$ python -q
>>> import numpy as np
>>> np.set_printoptions(precision=4, suppress=True, linewidth=100)
>>> J = np.loadtxt("mat.csv", delimiter=",")
>>> J
array([[  6.6231, -10.3922,   0.7335],
       [-27.6127, -11.0039,  -2.3952],
       [ 10.5545, -11.2379,  -1.7253],
       [  7.2547, -10.7495,  -1.0477],
       [  8.1448,  -8.4682,   1.6106],
       [ 21.5652,   1.0328, -28.007 ],
       [ 22.7778,  -1.8897, -27.6903],
       [  8.6183, -12.5971,  -0.9038],
       [ 19.8973,  -3.2257, -28.8907],
       [ 22.4909,  -0.1315, -28.6689],
       [ 20.9218,  -1.3316, -26.0213],
       [  8.7482, -10.1152,   0.653 ],
       [  6.4499,  -9.8785,  -1.3376],
       [-25.6916, -11.8279,  -2.2327],
       [  7.5706,  -9.9022,  -0.2298],
       [  7.6344,  -9.9229,   1.4361],
       [-26.0872, -10.4518,  -1.8354]])
>>> G = np.cov(J, rowvar=False)
>>> round(np.corrcoef(J[:, 1], J[:, 2])[0, 1], 4)
np.float64(-0.9484)
>>> np.polyfit(J[:, 1], J[:, 2], 1)
array([ -2.6573, -29.2681])
>>> np.median(J, axis=0)
array([ 8.1448, -9.9229, -1.7253])
>>> G
array([[ 276.3787,   49.666 , -123.4886],
       [  49.666 ,   21.0831,  -56.0231],
       [-123.4886,  -56.0231,  165.4928]])
>>> G.shape
(3, 3)
>>> np.argwhere(np.triu(np.abs(np.corrcoef(J.T)) > 0.8, 1))
array([[1, 2]])
>>> np.linalg.eigvalsh(G)[::-1]
array([371.2205,  90.1095,   1.6247])
>>> K = np.load("run1.npy")
>>> K
array([[ 0.9528,  0.2   ,  0.6678,  1.2087],
       [-2.8135, -4.961 ,  0.0588,  0.1232],
       [ 8.6003,  3.333 ,  2.952 ,  5.7226],
       [ 7.0384,  3.5205,  2.2439,  4.6146],
       [-3.581 , -5.1857, -0.833 ,  0.0318],
       [-2.0777, -3.5729, -0.5603,  0.6261],
       [ 1.0483, -3.3694,  1.6155,  2.1569],
       [12.1296,  5.8645,  5.0342,  6.7546],
       [ 2.4131,  2.2034, -1.0028,  2.7726],
       [ 2.6244, -2.0361,  0.5687,  3.7226],
       [ 7.4477,  3.9121,  3.0672,  4.346 ],
       [-2.6955, -6.3428, -0.9028,  1.363 ],
       [ 7.5015,  1.7452,  3.359 ,  5.0879],
       [-1.2696, -3.7251,  1.5925,  0.1495],
       [10.1015, -0.8795,  6.0831,  6.93  ],
       [-2.3069, -6.4521,  1.5954,  0.2706],
       [-1.0207, -1.8548, -1.4368,  1.4513],
       [ 3.1926,  1.8869, -1.446 ,  3.8926],
       [ 7.5781,  3.5682,  4.8612,  3.5289],
       [-3.687 , -0.5066, -6.6153,  1.5306],
       [ 8.5817,  8.6837, -0.6923,  5.7515],
       [11.33  ,  6.1067,  2.3689,  7.5107],
       [ 0.271 ,  0.9881, -4.3148,  3.2466],
       [-0.8683,  1.9296, -3.5211,  1.3305]])
>>> M2 = np.c_[K[:, :2] @ np.array([[2, 0], [0, 0]]), np.array([5, 1, -1, 1, -5, -1, 1, -2, 2, 2, -3, 5, 2, 0, 5, 4, 4, 4, 1, -2, -4, -3, -4, -1])]
>>> M2
array([[ 1.9056,  0.    ,  5.    ],
       [-5.627 ,  0.    ,  1.    ],
       [17.2006,  0.    , -1.    ],
       [14.0768,  0.    ,  1.    ],
       [-7.162 ,  0.    , -5.    ],
       [-4.1554,  0.    , -1.    ],
       [ 2.0966,  0.    ,  1.    ],
       [24.2592,  0.    , -2.    ],
       [ 4.8262,  0.    ,  2.    ],
       [ 5.2488,  0.    ,  2.    ],
       [14.8954,  0.    , -3.    ],
       [-5.391 ,  0.    ,  5.    ],
       [15.003 ,  0.    ,  2.    ],
       [-2.5392,  0.    ,  0.    ],
       [20.203 ,  0.    ,  5.    ],
       [-4.6138,  0.    ,  4.    ],
       [-2.0414,  0.    ,  4.    ],
       [ 6.3852,  0.    ,  4.    ],
       [15.1562,  0.    ,  1.    ],
       [-7.374 ,  0.    , -2.    ],
       [17.1634,  0.    , -4.    ],
       [22.66  ,  0.    , -3.    ],
       [ 0.542 ,  0.    , -4.    ],
       [-1.7366,  0.    , -1.    ]])
>>> np.linalg.matrix_rank(np.c_[K, M2])
np.int64(5)
>>> np.linalg.norm(np.linalg.qr(K)[0].T @ M2, axis=0) ** 2 / ((M2 ** 2).sum(axis=0) + 1e-12)
array([1.    , 0.    , 0.2666])
>>> np.round(np.linalg.lstsq(K, M2[:, 0])[0], 4) + 0
array([2., 0., 0., 0.])
